$ python3 -q
>>> import numpy as np
>>> np.set_printoptions(suppress=True, linewidth=120)
>>> mat = np.array([[-5, 0, 0, 0, 0],
...     [2, 1, 0, 0, 0],
...     [-1, 0, 1, 0, 0],
...     [1, -4, -1, 5, 0],
...     [5, -1, 5, -3, 4]])
>>> r0 = np.array([2, 2, 3, 2, 1])
>>> other = mat + np.outer(r0, np.eye(5)[1])
>>> round(np.linalg.det(other) / np.linalg.det(mat), 2), np.round(1 + np.linalg.solve(mat, r0)[1], 2)
(np.float64(3.8), np.float64(3.8))
>>> np.linalg.matrix_rank(np.linalg.inv(other) - np.linalg.inv(mat), tol=1e-8)
np.int64(1)
>>> K = np.load("run4.npy")
>>> K
array([[-2, -1,  0,  1,  2,  3,  4,  5,  6],
       [ 7,  8,  9, 10, 11, 12, 13, 14, 15],
       [16, 17, 18, 19, 20, 21, 22, 23, 24],
       [25, 26, 27, 28, 29, 30, 31, 32, 33],
       [34, 35, 36, 37, 38, 39, 40, 41, 42],
       [43, 44, 45, 46, 47, 48, 49, 50, 51]])
>>> left, sigma, VT = np.linalg.svd(K)
>>> evecs = VT[:(sigma > 1e-8).sum()]
>>> rng = np.random.default_rng(469079)
>>> x0 = K[0] + 4 * K[3] + rng.integers(2) * np.eye(9)[5]
>>> x0
array([ 98., 103., 108., 113., 118., 123., 128., 133., 138.])
>>> np.round(np.linalg.norm(x0 - evecs.T @ evecs @ x0), 2)
np.float64(0.0)
>>> np.round(np.diag(evecs.T @ evecs), 2)
array([0.38, 0.26, 0.18, 0.13, 0.11, 0.13, 0.18, 0.26, 0.38])
>>> np.linalg.matrix_rank(np.vstack([K, x0]))
np.int64(2)
>>> np.round(evecs.T @ evecs, 2)
array([[ 0.38,  0.31,  0.24,  0.18,  0.11,  0.04, -0.02, -0.09, -0.16],
       [ 0.31,  0.26,  0.21,  0.16,  0.11,  0.06,  0.01, -0.04, -0.09],
       [ 0.24,  0.21,  0.18,  0.14,  0.11,  0.08,  0.04,  0.01, -0.02],
       [ 0.18,  0.16,  0.14,  0.13,  0.11,  0.09,  0.08,  0.06,  0.04],
       [ 0.11,  0.11,  0.11,  0.11,  0.11,  0.11,  0.11,  0.11,  0.11],
       [ 0.04,  0.06,  0.08,  0.09,  0.11,  0.13,  0.14,  0.16,  0.18],
       [-0.02,  0.01,  0.04,  0.08,  0.11,  0.14,  0.18,  0.21,  0.24],
       [-0.09, -0.04,  0.01,  0.06,  0.11,  0.16,  0.21,  0.26,  0.31],
       [-0.16, -0.09, -0.02,  0.04,  0.11,  0.18,  0.24,  0.31,  0.38]])
>>> rank = np.linalg.matrix_rank(K)
>>> rank
np.int64(2)
>>> null = np.linalg.svd(K)[2][rank:].T
>>> [int(np.linalg.matrix_rank(K[:, :j + 1])) for j in range(9)]
[1, 2, 2, 2, 2, 2, 2, 2, 2]
>>> [int(np.linalg.matrix_rank(np.delete(K, i, axis=0))) for i in range(6)]
[2, 2, 2, 2, 2, 2]
>>> np.linalg.matrix_rank(K.T @ K), np.linalg.matrix_rank(K @ K.T)
(np.int64(2), np.int64(2))
>>> [int(np.linalg.matrix_rank(K[:i])) for i in range(1, len(K) + 1)]
[1, 2, 2, 2, 2, 2]
>>> np.abs(np.diag(np.linalg.qr(K)[1])) > 1e-9
array([ True,  True, False, False, False, False])
>>> round(np.trace(np.linalg.pinv(K) @ K), 2)
np.float64(2.0)
>>> np.unique(K.round(6), axis=0).shape
(6, 9)
>>> np.linalg.lstsq(K[:-1].T, K[-1])[2]
np.int32(2)
>>> np.allclose(K[:-1].T @ np.linalg.lstsq(K[:-1].T, K[-1])[0], K[-1])
True
>>> def softmax(z):
...     e = np.exp(z - z.max(axis=-1, keepdims=True))
...     return e / e.sum(axis=-1, keepdims=True)
... 
>>> np.round(softmax(K[4] + -3), 2) + 0
array([0.  , 0.  , 0.  , 0.  , 0.01, 0.03, 0.09, 0.23, 0.63])
>>> np.round(softmax(K[4]), 2) + 0
array([0.  , 0.  , 0.  , 0.  , 0.01, 0.03, 0.09, 0.23, 0.63])
>>> S = K @ K.T / np.sqrt(9)
>>> np.round(softmax(S), 2) + 0
array([[0., 0., 0., 0., 0., 1.],
       [0., 0., 0., 0., 0., 1.],
       [0., 0., 0., 0., 0., 1.],
       [0., 0., 0., 0., 0., 1.],
       [0., 0., 0., 0., 0., 1.],
       [0., 0., 0., 0., 0., 1.]])
>>> np.round(softmax(S + np.triu(np.full(S.shape, -np.inf), 1)), 2) + 0
array([[1., 0., 0., 0., 0., 0.],
       [0., 1., 0., 0., 0., 0.],
       [0., 0., 1., 0., 0., 0.],
       [0., 0., 0., 1., 0., 0.],
       [0., 0., 0., 0., 1., 0.],
       [0., 0., 0., 0., 0., 1.]])
